$ ipython --no-banner

In [1]: import numpy as np

In [2]: import numpy.linalg as la

In [3]: np.set_printoptions(precision=1, suppress=True, linewidth=120, floatmode="fixed")

In [4]: m1 = np.array([[0.0, 3.0, 2.0, 0.0, 0.0, 3.0],
   ...:     [3.0, 0.0, 0.0, 0.0, 0.0, 0.0],
   ...:     [2.0, 0.0, 0.0, 0.0, 0.0, 0.0],
   ...:     [0.0, 0.0, 0.0, 0.0, 0.0, 0.0],
   ...:     [0.0, 0.0, 0.0, 0.0, 0.0, 0.0],
   ...:     [3.0, 0.0, 0.0, 0.0, 0.0, 0.0]])

In [5]: vals, vecs = la.eigh(m1)

In [6]: vec = np.array([1, 3, 2, 1, 0, 2])

In [7]: print(vecs * np.maximum(vals, 0) @ vecs.T)
[[2.3 1.5 1.0 0.0 0.0 1.5]
 [1.5 1.0 0.6 0.0 0.0 1.0]
 [1.0 0.6 0.4 0.0 0.0 0.6]
 [0.0 0.0 0.0 0.0 0.0 0.0]
 [0.0 0.0 0.0 0.0 0.0 0.0]
 [1.5 1.0 0.6 0.0 0.0 1.0]]

In [8]: print(la.eigvalsh(m1[1:, 1:]))
[0.0 0.0 0.0 0.0 0.0]

In [9]: print(vec @ m1 @ vec / (vec @ vec), np.round(vals[0], 1), round(vals[-1], 1))
2.0 -4.7 4.7

In [10]: print(np.abs(np.diag(la.qr(m1)[1])) > 1e-9)
[ True  True False False False False]

In [11]: print(np.allclose(m1[:-1].T @ la.lstsq(m1[:-1].T, m1[-1])[0], m1[-1]))
True

In [12]: print(la.lstsq(m1[:-1].T, m1[-1])[2])
2

In [13]: print(np.unique(m1.round(6), axis=0).shape)
(4, 6)

In [14]: A2 = np.array([[3, 1, 0], [1, 2, 0], [1, -3, 0], [1, 3, 3], [-3, -2, -3], [1, 3, 0]])

In [15]: print(la.matrix_rank(np.vstack([m1, A2.T])))
5

In [16]: print(A2.T @ m1.T)
[[8.0 9.0 6.0 0.0 0.0 9.0]
 [9.0 3.0 2.0 0.0 0.0 3.0]
 [0.0 0.0 0.0 0.0 0.0 0.0]]

In [17]: print(np.einsum("ij->j", m1))
[8.0 3.0 2.0 0.0 0.0 3.0]

In [18]: print(np.vstack([m1, A2.T]).shape)
(9, 6)

In [19]: print(m1 @ A2)
[[8.0 9.0 0.0]
 [9.0 3.0 0.0]
 [6.0 2.0 0.0]
 [0.0 0.0 0.0]
 [0.0 0.0 0.0]
 [9.0 3.0 0.0]]

In [20]: print([round(float(x), 1) for x in la.svd(m1, compute_uv=False)[:3]])
[4.7, 4.7, 0.0]

In [21]: Uu, sv, VT = la.svd(m1)

In [22]: vecs = VT[:(sv > 1e-8).sum()]

In [23]: rng = np.random.default_rng(7513)

In [24]: vec = m1[4] + 2 * m1[2] + rng.integers(2) * np.eye(6)[2]

In [25]: print(vec)
[4.0 0.0 0.0 0.0 0.0 0.0]

In [26]: print(la.matrix_rank(np.vstack([m1, vec])))
2

In [27]: print(np.allclose(vecs.T @ vecs @ vec, vec))
True

In [28]: W0 = np.loadtxt("x.csv", delimiter=",")

In [29]: print(W0)
[[0.0 0.0 1.0 0.0 0.0 0.0]
 [0.0 0.0 0.0 1.0 1.0 0.0]
 [1.0 0.0 0.0 1.0 0.0 1.0]
 [0.0 1.0 1.0 0.0 0.0 1.0]
 [0.0 1.0 0.0 0.0 0.0 0.0]
 [0.0 0.0 1.0 1.0 0.0 0.0]]

In [30]: print(np.all(la.eigvalsh(W0) > 0))
False

In [31]: print([round(float(la.det(W0[:i, :i])), 2) + 0 for i in range(1, 7)])
[0.0, 0.0, 0.0, 1.0, 0.0, -1.0]

In [32]: W = np.array([[3, 3, 2, 0],
    ...:     [0, 2, 3, 1],
    ...:     [1, 2, 1, 1],
    ...:     [2, 2, 0, 3],
    ...:     [3, 0, 2, 1],
    ...:     [1, 3, 0, 3]])

In [33]: c = np.array([3, 2, 3, 2])

In [34]: act = np.maximum(m1 @ W + c, 0)

In [35]: print(la.matrix_rank(act))
3

In [36]: Z = np.array([[2, -3], [2, -2], [0, 3], [0, 0]])

In [37]: print(act @ Z)
[[ 58.0 -24.0]
 [ 46.0 -31.0]
 [ 34.0 -22.0]
 [ 10.0  -4.0]
 [ 10.0  -4.0]
 [ 46.0 -31.0]]

In [38]: print(W @ Z)
[[ 12  -9]
 [  4   5]
 [  6  -4]
 [  8 -10]
 [  6  -3]
 [  8  -9]]

In [39]: u = np.array([2, 2, -2, -1, 2, -3])

In [40]: A2 = W0 + np.outer(u, np.eye(6)[1])

In [41]: print(la.matrix_rank(A2 - W0))
1

In [42]: feats = np.load("arr.npy")

In [43]: print(feats)
[[0 0 1]
 [2 0 0]
 [0 1 0]]

In [44]: def softmax(z):
    ...:     e = np.exp(z - z.max(axis=-1, keepdims=True))
    ...:     return e / e.sum(axis=-1, keepdims=True)
    ...: 

In [45]: print(np.round(softmax(10 * feats[2]), 1) + 0)
[0.0 1.0 0.0]

In [46]: print(softmax(feats[2]))
[0.2 0.6 0.2]

In [47]: print(softmax(feats).sum(axis=1))
[1.0 1.0 1.0]

In [48]: att = feats @ feats.T / np.sqrt(3)

In [49]: print(softmax(att))
[[0.5 0.3 0.3]
 [0.1 0.8 0.1]
 [0.3 0.3 0.5]]

In [50]: print(softmax(att)[2] @ feats)
[0.5 0.5 0.3]

In [51]: data = np.loadtxt("data.csv", delimiter=",")

In [52]: print(data.round(1) + 0)
[[-0.3 -0.1  0.1 -0.5 -0.6 -0.2 -0.4]
 [-0.6 -0.2  0.2  0.1 -0.2  0.1  0.7]
 [ 0.2 -0.6  0.0  0.3  0.0 -0.8  0.1]
 [ 0.6  0.1 -0.3 -0.2 -0.5  0.0  0.5]
 [ 0.4 -0.6  0.5 -0.1  0.0  0.5  0.0]
 [ 0.1  0.2  0.4 -0.7  0.4 -0.3  0.3]
 [ 0.1  0.5  0.6  0.4 -0.4 -0.2 -0.1]]

In [53]: vec = np.array([1, 0, -1, 2, 2, 2, -2])

In [54]: rhs = data @ vec

In [55]: print(rhs)
[-2.2 -2.3 -1.1 -1.5  0.7 -1.9 -0.6]

In [56]: print(np.round(la.solve(data, 4 * rhs), 1) + 0)
[ 4.0  0.0 -4.0  8.0  8.0  8.0 -8.0]

In [57]: print(np.round(la.solve(data, rhs + data[:, 3]), 1) + 0)
[ 1.0  0.0 -1.0  3.0  2.0  2.0 -2.0]

In [58]: print(np.round(data @ data.T, 1) + 0)
[[1.0 0.0 0.0 0.0 0.0 0.0 0.0]
 [0.0 1.0 0.0 0.0 0.0 0.0 0.0]
 [0.0 0.0 1.0 0.0 0.0 0.0 0.0]
 [0.0 0.0 0.0 1.0 0.0 0.0 0.0]
 [0.0 0.0 0.0 0.0 1.0 0.0 0.0]
 [0.0 0.0 0.0 0.0 0.0 1.0 0.0]
 [0.0 0.0 0.0 0.0 0.0 0.0 1.0]]

In [59]: print(np.round(data.T @ data, 1) + 0)
[[1.0 0.0 0.0 0.0 0.0 0.0 0.0]
 [0.0 1.0 0.0 0.0 0.0 0.0 0.0]
 [0.0 0.0 1.0 0.0 0.0 0.0 0.0]
 [0.0 0.0 0.0 1.0 0.0 0.0 0.0]
 [0.0 0.0 0.0 0.0 1.0 0.0 0.0]
 [0.0 0.0 0.0 0.0 0.0 1.0 0.0]
 [0.0 0.0 0.0 0.0 0.0 0.0 1.0]]

In [60]: print(round(la.det(data), 1))
1.0

In [61]: data.inv()
---------------------------------------------------------------------------
AttributeError                            Traceback (most recent call last)
Cell In[61], line 1
----> 1 data.inv()

AttributeError: 'numpy.ndarray' object has no attribute 'inv'

In [62]: print(round(float(np.trace(data)), 1))
-1.1

In [63]: print(np.round(np.abs(la.eigvals(data)).max(), 1))
1.0

In [64]: A2 = feats + rng.integers(-2, 3, (3, 1)) @ rng.integers(-2, 3, (1, 3))

In [65]: print(A2)
[[ 1 -1  3]
 [ 3 -1  2]
 [ 2 -1  4]]

In [66]: print(la.matrix_rank(A2 - feats, tol=1e-8))
1

In [67]: print(np.round(la.svd(A2 - feats, compute_uv=False), 1) + 0)
[6.0 0.0 0.0]

In [68]: O, vecs = la.qr(A2[:, :1])[0], la.qr(A2[:, 1:])[0]

In [69]: sv = la.svd(O.T @ vecs, compute_uv=False)

In [70]: print(np.degrees(np.arccos(sv.clip(0, 1))))
[19.1]

In [71]: print(sv)
[0.9]

In [72]: print((sv > 0.9).sum())
1

In [73]: mat = np.array([[0, -1, 4, 5, -5],
    ...:     [1, 0, 1, 6, 1],
    ...:     [-4, -1, 0, 2, 2],
    ...:     [-5, -6, -2, 0, 0],
    ...:     [5, -1, -2, 0, 0]])

In [74]: Uu, sv, VT = la.svd(mat)

In [75]: vecs = VT[:(sv > 1e-8).sum()]

In [76]: vec = mat[2] + 5 * mat[1] + rng.integers(2) * np.eye(5)[0]

In [77]: print(vec)
[ 2.0 -1.0  5.0 32.0  7.0]

In [78]: print(np.round(vecs.T @ vecs, 1) + 0)
[[ 1.0  0.1 -0.2  0.0 -0.1]
 [ 0.1  0.8  0.3 -0.1  0.2]
 [-0.2  0.3  0.5  0.2 -0.3]
 [ 0.0 -0.1  0.2  0.9  0.1]
 [-0.1  0.2 -0.3  0.1  0.8]]

In [79]: print(np.diag(vecs.T @ vecs))
[1.0 0.8 0.5 0.9 0.8]

In [80]: print(np.allclose(vecs.T @ vecs @ vec, vec))
False

In [81]: print(round(float(la.norm(vec - vecs.T @ vecs @ vec)), 1))
0.2

In [82]: A2 = mat / la.norm(mat, axis=1, keepdims=True)

In [83]: gram = A2 @ A2.T

In [84]: print(gram[4])
[-0.2  0.1 -0.7 -0.3  1.0]

In [85]: print((gram - 2 * np.eye(5)).round(6).argmax(axis=1))
[1 0 3 2 1]

In [86]: print(np.argwhere(np.triu(np.abs(gram) > 0.95, 1)))
[]

In [87]: print(la.norm(A2, axis=1))
[1.0 1.0 1.0 1.0 1.0]

In [88]: print(round(la.det(mat.T), 1))
-0.0

In [89]: print(np.einsum("ij,ji->", mat, mat))
-226

In [90]: print(np.round(la.det(2 * mat), 1), round(float(la.det(mat)), 1))
0.0 0.0

In [91]: print(np.round(la.eigvals(mat), 1) + 0)
[0.0+9.3j 0.0-9.3j 0.0+5.1j 0.0-5.1j 0.0+0.0j]

In [92]: vec = np.array([3, 0, 2, 3, 2])

In [93]: print(mat @ np.ones(5))
[  3.0   9.0  -1.0 -13.0   2.0]

In [94]: print(np.einsum("ij,j->i", mat, vec))
[ 13  25  -2 -19  11]

In [95]: print(np.sign((mat @ vec).round(6)))
[ 1  1 -1 -1  1]

In [96]: print(la.norm(mat @ vec) <= la.norm(mat, 2) * la.norm(vec) + 1e-9)
True

In [97]: M = np.array([[33, 29, 15, 25], [29, 30, 9, 19], [15, 9, 18, 15], [25, 19, 15, 21]])

In [98]: T = np.stack([M, 4 * M, M[::-1]])

In [99]: print(np.round(la.det(T), 1) + 0)
[0.0 0.0 0.0]

In [100]: print((T @ M.T).shape)
(3, 4, 4)

In [101]: print(la.matrix_rank(T.reshape(3, -1)))
2

In [102]: A = np.load("mat.npy")

In [103]: print(A)
[[4.0 1.0 0.0 0.0 0.0 0.0 0.0]
 [0.0 4.0 1.0 0.0 0.0 0.0 0.0]
 [0.0 0.0 4.0 1.0 0.0 0.0 0.0]
 [0.0 0.0 0.0 4.0 1.0 0.0 0.0]
 [0.0 0.0 0.0 0.0 4.0 1.0 0.0]
 [0.0 0.0 0.0 0.0 0.0 4.0 1.0]
 [0.0 0.0 0.0 0.0 0.0 0.0 4.0]]

In [104]: T = np.stack([A, 5 * A, A[::-1]])

In [105]: print(la.matrix_rank(T.reshape(3, -1)))
2

In [106]: print(T.sum(axis=0))
[[24.0  6.0  0.0  0.0  0.0  0.0  4.0]
 [ 0.0 24.0  6.0  0.0  0.0  4.0  1.0]
 [ 0.0  0.0 24.0  6.0  4.0  1.0  0.0]
 [ 0.0  0.0  0.0 28.0  7.0  0.0  0.0]
 [ 0.0  0.0  4.0  1.0 24.0  6.0  0.0]
 [ 0.0  4.0  1.0  0.0  0.0 24.0  6.0]
 [ 4.0  1.0  0.0  0.0  0.0  0.0 24.0]]

In [107]: print(np.einsum("bij,cij->bc", T, T))
[[ 118.0  590.0   17.0]
 [ 590.0 2950.0   85.0]
 [  17.0   85.0  118.0]]

In [108]: vec = np.array([1, 0, 1, 1, 0, 2, 2])

In [109]: rhs = A @ vec

In [110]: print(rhs)
[ 4.0  1.0  5.0  4.0  2.0 10.0  8.0]

In [111]: print(la.solve(A.T, A[2]))
[0.0 0.0 1.0 0.0 0.0 0.0 0.0]

In [112]: print(la.solve(A, rhs + A[:, 4]))
[1.0 0.0 1.0 1.0 1.0 2.0 2.0]

In [113]: print(la.solve(A, rhs))
[1.0 0.0 1.0 1.0 0.0 2.0 2.0]

In [114]: arr = np.load("m.npy")

In [115]: print(arr)
[[ 3.4 -2.7  0.8]
 [ 3.3 -2.5  0.7]
 [ 3.1 -2.1  0.5]
 [ 2.8 -1.7  0.2]
 [ 2.2 -1.0 -0.2]
 [ 1.9 -0.6 -0.5]
 [ 0.8  0.1 -1.1]
 [ 0.7  0.1 -1.2]
 [ 0.6  0.2 -1.2]
 [ 0.6  0.2 -1.2]
 [ 0.4  0.2 -1.2]
 [ 0.1  0.2 -1.3]
 [-0.1  0.2 -1.3]
 [-0.2  0.2 -1.3]
 [-0.2  0.2 -1.3]
 [-0.3  0.2 -1.3]
 [-0.2 -0.1 -0.4]
 [-0.2 -0.1 -0.4]
 [ 6.1  4.9  5.1]
 [ 9.7  8.8  7.4]
 [10.2  9.4  7.8]
 [13.4 13.3  9.6]
 [20.0 21.8 13.2]
 [20.6 22.6 13.5]
 [21.6 24.0 14.0]
 [23.9 27.2 15.2]
 [25.7 29.8 16.1]
 [26.2 30.5 16.3]]

In [116]: hat = arr @ la.solve(arr.T @ arr, arr.T)

In [117]: print(la.matrix_rank(np.eye(28) - hat))
25

In [118]: print(np.round(np.diag(hat), 1) + 0)
[0.2 0.2 0.2 0.1 0.1 0.1 0.1 0.1 0.1 0.1 0.1 0.1 0.1 0.0 0.0 0.0 0.0 0.0 0.1 0.1 0.1 0.1 0.1 0.1 0.1 0.2 0.2 0.2]

In [119]: print(np.round(la.eigvalsh(hat), 1) + 0)
[0.0 0.0 0.0 0.0 0.0 0.0 0.0 0.0 0.0 0.0 0.0 0.0 0.0 0.0 0.0 0.0 0.0 0.0 0.0 0.0 0.0 0.0 0.0 0.0 0.0 1.0 1.0 1.0]
